% ipython --no-banner

In [1]: import numpy as np

In [2]: from numpy import linalg as LA

In [3]: np.set_printoptions(suppress=True, linewidth=200)

In [4]: M = np.load("out2.npy")

In [5]: M
Out[5]: 
array([[-1.  ,  0.43,  0.94],
       [ 0.35, -0.75, -0.74],
       [-0.97,  0.93,  0.97],
       [-0.83,  0.22,  0.52],
       [ 0.86, -0.72, -0.83],
       [ 1.  , -0.77, -0.97],
       [ 0.81,  0.12, -0.27],
       [-0.56,  0.06,  0.25],
       [ 0.96,  0.25, -0.4 ],
       [-0.93, -0.29,  0.29],
       [ 0.21,  0.29,  0.18],
       [-0.99,  0.55,  0.9 ],
       [-0.77,  0.33,  0.55],
       [ 0.96, -0.33, -0.74],
       [ 0.56,  0.56,  0.31],
       [ 0.86,  0.06, -0.36],
       [-0.78,  0.4 ,  0.6 ],
       [-0.82,  0.58,  0.74],
       [-0.82,  0.14,  0.46],
       [ 0.86, -0.56, -0.74],
       [ 0.99, -0.69, -0.92],
       [ 0.78, -0.4 , -0.6 ],
       [ 0.22,  0.76,  0.64],
       [-0.95,  0.1 ,  0.6 ],
       [ 0.72, -0.87, -0.89],
       [-0.86,  0.2 ,  0.54],
       [ 0.04, -0.08, -0.08],
       [ 1.  , -0.85, -0.99],
       [ 1.  , -0.83, -0.97]])

In [6]: r0, v = M[20], M[18]

In [7]: round(float(r0 @ v), 2)
Out[7]: -1.33

In [8]: pr = (r0 @ v) / (r0 @ r0) * r0

In [9]: round(float((v - pr) @ r0), 2)
Out[9]: 0.0

In [10]: round(LA.norm(r0 + v) ** 2 + LA.norm(r0 - v) ** 2, 2)
Out[10]: np.float64(6.41)

In [11]: np.round(v - pr, 2)
Out[11]: array([-0.25, -0.26, -0.07])

In [12]: Xc = (M - M.mean(axis=0)) / M.std(axis=0)

In [13]: np.round(Xc.std(axis=0), 2)
Out[13]: array([1., 1., 1.])

In [14]: np.argwhere(np.abs(Xc) > 2)
Out[14]: array([], shape=(0, 2), dtype=int64)

In [15]: coef = LA.lstsq(np.delete(Xc, 0, axis=1), Xc[:, 0])[0]

In [16]: np.abs(coef).argmax()
Out[16]: np.int64(1)

In [17]: vec = np.array([0, 2, 3])

In [18]: rhs = M @ vec

In [19]: np.round(LA.pinv(M) @ M, 2) + 0
Out[19]: 
array([[1., 0., 0.],
       [0., 1., 0.],
       [0., 0., 1.]])

In [20]: np.round(LA.lstsq(M, rhs)[0], 2) + 0
Out[20]: array([0., 2., 3.])

In [21]: rng = np.random.default_rng(83)

In [22]: rhs = rhs + 0.05 * rng.normal(size=29)

In [23]: rhs.round(2)
Out[23]: 
array([ 3.61, -3.74,  4.77,  2.02, -3.98, -4.39, -0.56,  0.84, -0.78,  0.26,  1.16,  3.83,  2.35, -2.91,  2.09, -0.97,  2.67,  3.38,  1.61, -3.36, -4.13, -2.58,  3.47,  1.98, -4.4 ,  2.08, -0.35,
       -4.65, -4.53])

In [24]: coef, *_ = LA.lstsq(M, rhs)

In [25]: round(LA.norm(rhs - M @ coef), 2)
Out[25]: np.float64(0.21)

In [26]: coef.round(2)
Out[26]: array([0.03, 1.96, 3.06])
